$ python -q
>>> import numpy as np
>>> np.set_printoptions(suppress=True, linewidth=100)
>>> E = np.load("data.npy")
>>> E.round(2)
array([[-74.06,  71.5 ,   0.22,  44.98,   5.66,  55.73, -40.67,  -7.51, -54.6 , -44.71,  48.32,
         23.01],
       [-53.13,  45.6 ,   2.38,  33.73,   2.22,  32.49, -26.73,  -2.7 , -39.51, -30.84,  31.1 ,
         12.93],
       [-16.64,   7.9 ,   3.95,  12.11,  -2.07,   1.22,  -5.33,   2.03, -13.  ,  -7.16,   7.33,
         -0.31],
       [-15.31,   6.86,   3.89,  11.24,  -2.13,   0.52,  -4.69,   2.04, -12.02,  -6.36,   6.7 ,
         -0.58],
       [ -9.02,   2.6 ,   3.3 ,   6.94,  -2.16,  -1.93,  -1.96,   1.8 ,  -7.32,  -2.74,   4.03,
         -1.46],
       [ -3.57,   0.24,   2.05,   2.9 ,  -1.54,  -2.15,  -0.25,   1.01,  -3.1 ,  -0.24,   2.06,
         -1.29],
       [ -2.58,   0.03,   1.66,   2.12,  -1.28,  -1.84,  -0.07,   0.78,  -2.3 ,   0.05,   1.67,
         -1.08],
       [ -1.51,  -0.09,   1.13,   1.25,  -0.89,  -1.3 ,   0.05,   0.48,  -1.39,   0.23,   1.16,
         -0.75],
       [  0.13,   0.02,  -0.13,  -0.11,   0.11,   0.15,  -0.02,  -0.04,   0.13,  -0.07,  -0.16,
          0.09],
       [  1.05,   0.17,  -1.51,  -0.82,   1.33,   1.58,  -0.37,  -0.27,   1.21,  -1.24,  -2.25,
          0.92],
       [  1.34,   0.03,  -2.37,  -0.94,   2.14,   2.17,  -0.59,  -0.16,   1.72,  -2.33,  -4.11,
          1.3 ],
       [  1.46,  -0.22,  -2.89,  -0.91,   2.65,   2.35,  -0.71,   0.02,   2.  ,  -3.12,  -5.54,
          1.46],
       [  1.57,  -0.85,  -3.63,  -0.74,   3.39,   2.3 ,  -0.81,   0.44,   2.39,  -4.4 ,  -8.02,
          1.54],
       [  1.57,  -0.88,  -3.66,  -0.73,   3.42,   2.29,  -0.81,   0.46,   2.4 ,  -4.45,  -8.12,
          1.54],
       [  1.59,  -1.03,  -3.78,  -0.68,   3.55,   2.24,  -0.82,   0.56,   2.47,  -4.68,  -8.61,
          1.53],
       [  1.62,  -1.44,  -4.08,  -0.55,   3.85,   2.06,  -0.82,   0.82,   2.63,  -5.26,  -9.83,
          1.5 ],
       [  1.78,  -4.03,  -5.23,   0.21,   5.11,   0.37,  -0.55,   2.35,   3.35,  -7.88, -16.08,
          0.92],
       [  2.77, -14.44,  -7.08,   2.67,   7.38,  -8.54,   1.79,   7.88,   5.48, -13.77, -34.8 ,
         -2.69],
       [  9.31, -53.04,  -8.18,   8.54,   9.79, -45.33,  13.65,  26.16,  13.26, -23.93, -89.3 ,
        -18.49],
       [ 10.66, -59.64,  -8.11,   9.3 ,   9.92, -51.77,  15.85,  29.15,  14.65, -25.03, -97.86,
        -21.29]])
>>> T = np.stack([E, -3 * E, E[::-1]])
>>> T.shape
(3, 20, 12)
>>> np.round(np.einsum("bij,cij->bc", T, T), 2)
array([[  75337.31, -226011.92,  -42638.09],
       [-226011.92,  678035.77,  127914.26],
       [ -42638.09,  127914.26,   75337.31]])
>>> (T @ E.T).shape
(3, 20, 20)
>>> rk = np.linalg.matrix_rank(E)
>>> rk
np.int64(3)
>>> N = np.linalg.svd(E)[2][rk:].T
>>> np.linalg.matrix_rank(E.T @ E), np.linalg.matrix_rank(E @ E.T)
(np.int64(3), np.int64(3))
>>> np.allclose(E @ N, 0)
True
>>> [int(np.linalg.matrix_rank(E[:, :j + 1])) for j in range(12)]
[1, 2, 3, 3, 3, 3, 3, 3, 3, 3, 3, 3]
>>> out = E / np.linalg.norm(E, axis=1, keepdims=True)
>>> gram = out @ out.T
>>> np.argwhere(np.triu(np.abs(gram) > 0.95, 1))
array([[ 0,  1],
       [ 2,  3],
       [ 2,  4],
       [ 3,  4],
       [ 5,  6],
       [ 5,  7],
       [ 6,  7],
       [ 7,  8],
       [ 8,  9],
       [ 9, 10],
       [ 9, 11],
       [10, 11],
       [10, 12],
       [10, 13],
       [10, 14],
       [10, 15],
       [11, 12],
       [11, 13],
       [11, 14],
       [11, 15],
       [12, 13],
       [12, 14],
       [12, 15],
       [12, 16],
       [13, 14],
       [13, 15],
       [13, 16],
       [14, 15],
       [14, 16],
       [15, 16],
       [17, 18],
       [18, 19]])
>>> gram[5].round(2)
array([ 0.48,  0.55,  0.83,  0.85,  0.95,  1.  ,  1.  ,  0.98, -0.92, -0.82, -0.75, -0.7 , -0.63,
       -0.63, -0.62, -0.59, -0.47, -0.29, -0.15, -0.14])
>>> w1 = np.array([[1, 3, 1, 1],
...     [3, 3, 0, 0],
...     [2, 3, 0, 3],
...     [0, 2, 0, 2],
...     [0, 0, 2, 3],
...     [2, 3, 0, 3],
...     [1, 2, 1, 2],
...     [3, 3, 2, 0],
...     [1, 1, 0, 2],
...     [1, 2, 3, 1],
...     [2, 3, 2, 0],
...     [1, 0, 1, 1]])
>>> b = np.array([2, -1, -1, 1])
>>> hid = np.maximum(E @ w1 + b, 0)
>>> (hid > 0).astype(int)
array([[1, 1, 0, 0],
       [1, 1, 0, 0],
       [1, 1, 0, 0],
       [1, 1, 0, 0],
       [1, 0, 0, 0],
       [1, 0, 0, 0],
       [1, 1, 0, 0],
       [1, 1, 0, 0],
       [1, 0, 0, 1],
       [0, 0, 0, 1],
       [0, 0, 0, 1],
       [0, 0, 0, 1],
       [0, 0, 0, 1],
       [0, 0, 0, 1],
       [0, 0, 0, 1],
       [0, 0, 0, 1],
       [0, 0, 0, 1],
       [0, 0, 0, 0],
       [0, 0, 0, 0],
       [0, 0, 0, 0]])
>>> np.linalg.matrix_rank(hid)
np.int64(3)
>>> C = np.array([[0, 1], [0, 1], [2, 3], [3, 0]])
>>> (hid @ C).round(6).argmax(axis=1)
array([1, 1, 1, 1, 1, 1, 1, 1, 0, 0, 0, 0, 0, 0, 0, 0, 0, 0, 0, 0])
